$ python3 -q
>>> import numpy as np
>>> import numpy.linalg as la
>>> np.set_printoptions(precision=2, suppress=True, linewidth=160, legacy="1.25")
>>> m1 = np.load("w.npy")
>>> print(m1)
[[-0.12 -0.97  0.12]
 [ 0.28  0.86 -0.62]
 [-0.07  1.    0.58]
 [ 0.45  0.96 -0.85]
 [-0.12  0.54  0.41]
 [ 0.13  0.71 -0.28]
 [ 0.3  -0.96 -0.83]
 [ 0.34  0.33 -0.77]
 [-0.12  0.26  0.38]
 [ 0.41  0.98 -0.79]
 [ 0.2   0.98 -0.31]
 [-0.45 -0.99  0.82]
 [-0.08  0.74  0.35]
 [ 0.09 -0.8  -0.39]
 [-0.08 -0.04  0.24]
 [ 0.37  0.87 -0.77]
 [-0.05 -0.48  0.09]
 [ 0.22  0.97 -0.4 ]
 [-0.12  0.98  0.56]
 [-0.15 -0.84  0.3 ]
 [-0.19 -0.53  0.47]
 [-0.11  0.11  0.34]
 [ 0.28  0.98 -0.54]
 [-0.01 -0.82 -0.11]
 [ 0.35  0.99 -0.64]
 [-0.25  0.83  0.74]]
>>> lab = m1[:, 2] > np.median(m1[:, 2])
>>> f = m1[lab].mean(axis=0) - m1[~lab].mean(axis=0)
>>> print(lab.astype(int))
[1 0 1 0 1 0 0 0 1 0 0 1 1 0 1 0 1 0 1 1 1 1 0 0 0 1]
>>> print(np.round((((m1 - m1.mean(axis=0)) @ f > 0) == lab).mean(), 2))
0.92
>>> print(np.argsort(-np.abs(f).round(6), kind="stable"))
[2 1 0]
>>> proj = m1 @ la.solve(m1.T @ m1, m1.T)
>>> print(np.diag(proj))
[0.06 0.13 0.45 0.18 0.05 0.1  0.3  0.08 0.03 0.13 0.06 0.22 0.07 0.08 0.02 0.1  0.04 0.08 0.16 0.11 0.11 0.03 0.08 0.06 0.1  0.18]
>>> print(round(np.trace(proj), 2))
3.0
>>> print(proj @ m1[:, 0])
[-0.12  0.28 -0.07  0.45 -0.12  0.13  0.3   0.34 -0.12  0.41  0.2  -0.45 -0.08  0.09 -0.08  0.37 -0.05  0.22 -0.12 -0.15 -0.19 -0.11  0.28 -0.01  0.35 -0.25]
>>> print([round(float(x), 2) for x in la.svd(m1, compute_uv=False)[:3]])
[4.29, 2.74, 0.13]
>>> print(np.abs(la.svd(m1)[2][-1]))
[0.93 0.07 0.37]
>>> print(la.cond(m1) > 100)
False
>>> cov = np.cov(m1, rowvar=False)
>>> print(cov)
[[ 0.06  0.09 -0.13]
 [ 0.09  0.6  -0.1 ]
 [-0.13 -0.1   0.3 ]]
>>> x = np.array([2, -3, 2])
>>> target = m1 @ x
>>> print(la.lstsq(m1, target)[0])
[ 2. -3.  2.]
>>> print(la.solve(m1.T @ m1, m1.T @ target))
[ 2. -3.  2.]
>>> rng = np.random.default_rng(285)
>>> target = target + 0.05 * rng.normal(size=26)
>>> print(target)
[ 2.89 -3.23 -2.08 -3.71 -1.08 -2.44  1.9  -1.84 -0.19 -3.57 -3.14  3.62 -1.71  1.73  0.35 -3.46  1.46 -3.25 -2.07  2.87  2.16  0.26 -3.51  2.31 -3.59 -1.51]
>>> beta, *_ = la.lstsq(m1, target)
>>> print([round(float(la.norm(la.solve(m1.T @ m1 + lam * np.eye(3), m1.T @ target))), 2) for lam in (0, 1, 10, 100)])
[4.22, 2.86, 1.95, 0.47]
>>> print(round(la.norm(target - m1 @ beta), 2))
0.31
>>> print(beta.round())
[ 2. -3.  2.]
